$ ipython --no-banner

In [1]: import numpy as np

In [2]: import numpy.linalg as la

In [3]: np.set_printoptions(precision=2, suppress=True, linewidth=140)

In [4]: ang = np.deg2rad(135)

In [5]: mat = np.eye(5)

In [6]: mat[np.ix_([4, 1], [4, 1])] = [[np.cos(ang), -np.sin(ang)], [np.sin(ang), np.cos(ang)]]

In [7]: mat
Out[7]: 
array([[ 1.  ,  0.  ,  0.  ,  0.  ,  0.  ],
       [ 0.  , -0.71,  0.  ,  0.  ,  0.71],
       [ 0.  ,  0.  ,  1.  ,  0.  ,  0.  ],
       [ 0.  ,  0.  ,  0.  ,  1.  ,  0.  ],
       [ 0.  , -0.71,  0.  ,  0.  , -0.71]])

In [8]: # orthonormal columns

In [9]: O, R = la.qr(mat)

In [10]: O @ R
Out[10]: 
array([[ 1.  ,  0.  ,  0.  ,  0.  ,  0.  ],
       [ 0.  , -0.71,  0.  ,  0.  ,  0.71],
       [ 0.  ,  0.  ,  1.  ,  0.  ,  0.  ],
       [ 0.  ,  0.  ,  0.  ,  1.  ,  0.  ],
       [ 0.  , -0.71,  0.  ,  0.  , -0.71]])

In [11]: O.shape, R.shape
Out[11]: ((5, 5), (5, 5))

In [12]: R
Out[12]: 
array([[ 1.,  0.,  0.,  0.,  0.],
       [ 0.,  1.,  0.,  0.,  0.],
       [ 0.,  0.,  1.,  0.,  0.],
       [ 0.,  0.,  0.,  1.,  0.],
       [ 0.,  0.,  0.,  0., -1.]])

In [13]: f, r1 = R[3], R[4]

In [14]: f @ f
Out[14]: np.float64(1.0)

In [15]: p = (f @ r1) / (f @ f) * f

In [16]: la.matrix_rank(np.outer(f, r1))
Out[16]: np.int64(1)

In [17]: r1 - p
Out[17]: array([ 0.,  0.,  0.,  0., -1.])

In [18]: round(float(la.norm(f + r1) ** 2 + la.norm(f - r1) ** 2), 2)
Out[18]: 4.0

In [19]: la.eigvals(mat)
Out[19]: array([-0.71+0.71j, -0.71-0.71j,  1.  +0.j  ,  1.  +0.j  ,  1.  +0.j  ])

In [20]: round(float(la.det(2 * mat)), 2), np.round(la.det(mat), 2)
Out[20]: (32.0, np.float64(1.0))

In [21]: round(np.einsum("ii->", mat), 2)
Out[21]: np.float64(1.59)

In [22]: round(float(la.det(mat.T)), 2)
Out[22]: 1.0

In [23]: np.poly(mat)
Out[23]: array([ 1.  , -1.59, -0.24,  0.24,  1.59, -1.  ])
